$ python3 -q
>>> import numpy as np
>>> np.set_printoptions(precision=2, suppress=True, linewidth=120)
>>> J = np.load("arr.npy")
>>> print(J)
[[ 2  0  2  4  0  0  4  0]
 [ 0  0  2  1  0  0  3  0]
 [ 5  0  2  7  1  0  5  1]
 [ 5  0  2  7  1  0  5  1]
 [ 5  0  2  7  1  0  5  1]
 [ 5  0  2  7  1  0  5  1]
 [ 2  0  2  4  0  0  4  0]
 [ 5  0  2  7  1  0  5  1]
 [ 2  0  2  4  0  0  4  0]
 [ 2  0  2  4  0  0  4  0]
 [ 0  0  2  1  0  0  3  0]
 [ 2  0  2  4  0  0  4  0]
 [ 5  0  2  7  1  0  5  1]
 [ 0  0  2  1  0  0  3  0]
 [ 5  0  2  7  1  0  5  1]
 [ 0  0  2  1  0  0  3  0]
 [ 8  1  2 10  2  2  6  2]
 [ 2  0  2  4  0  0  4  0]
 [ 5  0  2  7  1  0  5  1]
 [ 2  0  2  4  0  0  4  0]
 [ 0  0  2  1  0  0  3  0]
 [ 8  1  2 10  2  2  6  2]
 [ 8  1  2 10  2  2  6  2]
 [ 0  0  2  1  0  0  3  0]
 [ 0  0  2  1  0  0  3  0]
 [ 2  0  2  4  0  0  4  0]
 [ 2  0  2  4  0  0  4  0]
 [ 0  0  2  1  0  0  3  0]
 [ 5  0  2  7  1  0  5  1]
 [ 5  0  2  7  1  0  5  1]
 [ 5  0  2  7  1  0  5  1]
 [ 8  1  2 10  2  2  6  2]
 [ 5  0  2  7  1  0  5  1]
 [ 8  1  2 10  2  2  6  2]
 [ 0  0  2  1  0  0  3  0]
 [ 8  1  2 10  2  2  6  2]]
>>> W = np.array([[-3, 1, 1, 1, -3, 0],
...     [0, -3, -1, 2, 2, 1],
...     [0, 0, -1, -2, 3, 1],
...     [0, 0, -2, 3, 0, -2],
...     [-1, -2, 2, 3, 2, 0],
...     [3, 1, 1, -3, -1, 1],
...     [1, -1, -2, -2, -3, 0],
...     [-2, 1, -1, -3, -1, 3]])
>>> beta = np.array([-2, -2, 0, 3, -3, 3])
>>> H = np.maximum(J @ W + beta, 0)
>>> print(np.linalg.matrix_rank(H))
2
>>> cent = np.array([[-6, -2, 0],
...     [4, -4, 0],
...     [-1, 2, 5],
...     [9, -4, 7],
...     [5, -1, 4],
...     [-9, 9, -8]])
>>> print(H @ cent)
[[ 45 -20  35]
 [-33  25 -24]
 [135 -60 105]
 [135 -60 105]
 [135 -60 105]
 [135 -60 105]
 [ 45 -20  35]
 [135 -60 105]
 [ 45 -20  35]
 [ 45 -20  35]
 [-33  25 -24]
 [ 45 -20  35]
 [135 -60 105]
 [-33  25 -24]
 [135 -60 105]
 [-33  25 -24]
 [189 -84 147]
 [ 45 -20  35]
 [135 -60 105]
 [ 45 -20  35]
 [-33  25 -24]
 [189 -84 147]
 [189 -84 147]
 [-33  25 -24]
 [-33  25 -24]
 [ 45 -20  35]
 [ 45 -20  35]
 [-33  25 -24]
 [135 -60 105]
 [135 -60 105]
 [135 -60 105]
 [189 -84 147]
 [135 -60 105]
 [189 -84 147]
 [-33  25 -24]
 [189 -84 147]]
>>> print(W @ cent)
[[ 15   3   0]
 [  8   9   9]
 [-11  12 -15]
 [ 47 -34  27]
 [ 33   0  39]
 [-56  14 -28]
 [-41   9 -36]
 [-42  38 -54]]
>>> print((H @ cent).round(6).argmax(axis=1))
[0 1 0 0 0 0 0 0 0 0 1 0 0 1 0 1 0 0 0 0 1 0 0 1 1 0 0 1 0 0 0 0 0 0 1 0]
